% python3 -q
>>> import numpy as np
>>> import numpy.linalg as la
>>> np.set_printoptions(precision=2, suppress=True, linewidth=140)
>>> tidy = lambda a: np.round(a, 2) + 0
>>> X = np.load("w.npy")
>>> print(X)
[[1 0 0 0 0 0 0 0 0 0 0]
 [1 3 0 0 0 0 0 0 0 0 0]
 [2 1 1 0 0 0 0 0 0 0 0]
 [1 0 1 3 0 0 0 0 0 0 0]
 [2 0 3 3 2 0 0 0 0 0 0]
 [1 1 2 0 1 3 0 0 0 0 0]
 [2 0 0 2 3 3 2 0 0 0 0]
 [3 0 3 0 3 1 0 3 0 0 0]
 [1 3 2 2 3 1 2 0 2 0 0]
 [3 3 0 1 2 3 0 2 2 1 0]
 [0 2 1 1 0 2 3 3 0 2 3]]
>>> # triangular
>>> q, R = la.qr(X)
>>> print(np.trace(q @ q.T))
11.0
>>> print(tidy(np.abs(np.diag(R))))
[5.92 4.87 3.89 4.06 3.13 3.68 2.49 3.04 1.31 0.52 0.07]
>>> print(tidy(np.abs(la.svd(X)[2][-1])))
[0.04 0.01 0.1  0.02 0.08 0.03 0.22 0.03 0.17 0.64 0.7 ]
>>> print(round(np.log10(la.cond(X))))
2
>>> print(tidy(la.norm(X, 2) / la.norm(X)))
0.76
>>> C2 = X.T @ X
>>> print(np.allclose(C2, C2.T))
True
>>> print((X @ X.T).shape)
(11, 11)
>>> print(la.matrix_rank(C2))
11
>>> feats = np.loadtxt("sample13.csv", delimiter=",")
>>> print(feats)
[[ 0.02  1.02  2.99  0.96 -3.01 -2.01]
 [-0.01  1.    3.    1.02 -3.03 -1.98]
 [ 0.01  1.    3.02  1.03 -2.99 -2.  ]
 [ 0.03  1.01  3.02  1.01 -3.   -2.02]
 [-0.01  1.04  2.99  0.97 -3.02 -2.  ]
 [ 0.    0.98  3.01  0.98 -2.96 -2.04]
 [ 0.02  1.02  3.02  0.96 -2.98 -1.98]
 [ 0.    1.01  3.    0.98 -3.03 -2.01]
 [ 1.97 -1.01 -2.99  1.99 -2.02 -1.02]
 [ 2.04 -0.99 -2.97  1.99 -2.02 -1.  ]
 [ 2.02 -1.03 -2.98  2.01 -2.01 -0.99]
 [ 2.01 -1.01 -2.98  2.04 -2.   -0.97]
 [ 2.01 -1.01 -2.99  1.99 -1.99 -0.99]
 [ 2.01 -1.01 -2.99  1.99 -1.97 -0.99]
 [ 1.99 -0.98 -3.01  2.02 -2.02 -0.98]
 [ 2.02 -1.04 -2.96  1.99 -2.   -1.04]
 [ 1.01 -0.99 -1.96 -3.03 -0.98  0.03]
 [ 1.   -0.98 -1.97 -2.98 -1.   -0.02]
 [ 1.03 -1.02 -1.98 -3.03 -1.    0.01]
 [ 1.   -1.01 -1.98 -3.   -0.99  0.03]
 [ 0.98 -0.97 -2.02 -3.02 -1.01  0.  ]
 [ 1.   -0.96 -1.99 -3.01 -1.   -0.02]
 [ 0.95 -0.99 -2.01 -3.03 -1.04 -0.01]
 [ 1.01 -1.   -2.02 -3.   -1.    0.  ]]
>>> cent = feats[[3, 16]].astype(float)
>>> for _ in range(5):
...     lab = la.norm(feats[:, None] - cent, axis=-1).argmin(axis=1)
...     cent = np.array([feats[lab == j].mean(axis=0) for j in range(2)])
... 
>>> print(lab)
[0 0 0 0 0 0 0 0 1 1 1 1 1 1 1 1 1 1 1 1 1 1 1 1]
>>> print(np.abs(cent[1] - cent[0]).argmax())
2
>>> print(tidy(cent))
[[ 0.01  1.01  3.01  0.99 -3.   -2.  ]
 [ 1.5  -1.   -2.49 -0.5  -1.5  -0.5 ]]
>>> print(np.bincount(lab))
[ 8 16]
>>> print(tidy(cent[1] - cent[0]))
[ 1.5  -2.01 -5.49 -1.49  1.5   1.51]
>>> q, R = la.qr(feats)
>>> print(tidy(q @ R))
[[ 0.02  1.02  2.99  0.96 -3.01 -2.01]
 [-0.01  1.    3.    1.02 -3.03 -1.98]
 [ 0.01  1.    3.02  1.03 -2.99 -2.  ]
 [ 0.03  1.01  3.02  1.01 -3.   -2.02]
 [-0.01  1.04  2.99  0.97 -3.02 -2.  ]
 [ 0.    0.98  3.01  0.98 -2.96 -2.04]
 [ 0.02  1.02  3.02  0.96 -2.98 -1.98]
 [ 0.    1.01  3.    0.98 -3.03 -2.01]
 [ 1.97 -1.01 -2.99  1.99 -2.02 -1.02]
 [ 2.04 -0.99 -2.97  1.99 -2.02 -1.  ]
 [ 2.02 -1.03 -2.98  2.01 -2.01 -0.99]
 [ 2.01 -1.01 -2.98  2.04 -2.   -0.97]
 [ 2.01 -1.01 -2.99  1.99 -1.99 -0.99]
 [ 2.01 -1.01 -2.99  1.99 -1.97 -0.99]
 [ 1.99 -0.98 -3.01  2.02 -2.02 -0.98]
 [ 2.02 -1.04 -2.96  1.99 -2.   -1.04]
 [ 1.01 -0.99 -1.96 -3.03 -0.98  0.03]
 [ 1.   -0.98 -1.97 -2.98 -1.   -0.02]
 [ 1.03 -1.02 -1.98 -3.03 -1.    0.01]
 [ 1.   -1.01 -1.98 -3.   -0.99  0.03]
 [ 0.98 -0.97 -2.02 -3.02 -1.01  0.  ]
 [ 1.   -0.96 -1.99 -3.01 -1.   -0.02]
 [ 0.95 -0.99 -2.01 -3.03 -1.04 -0.01]
 [ 1.01 -1.   -2.02 -3.   -1.    0.  ]]
>>> print(tidy(np.abs(np.diag(R))))
[6.34 3.13 2.21 1.17 0.33 0.1 ]
>>> print(tidy(q.T @ q))
[[1. 0. 0. 0. 0. 0.]
 [0. 1. 0. 0. 0. 0.]
 [0. 0. 1. 0. 0. 0.]
 [0. 0. 0. 1. 0. 0.]
 [0. 0. 0. 0. 1. 0.]
 [0. 0. 0. 0. 0. 1.]]
>>> print(tidy(abs(R[0, 0])), tidy(la.norm(feats[:, 0])))
6.34 6.34
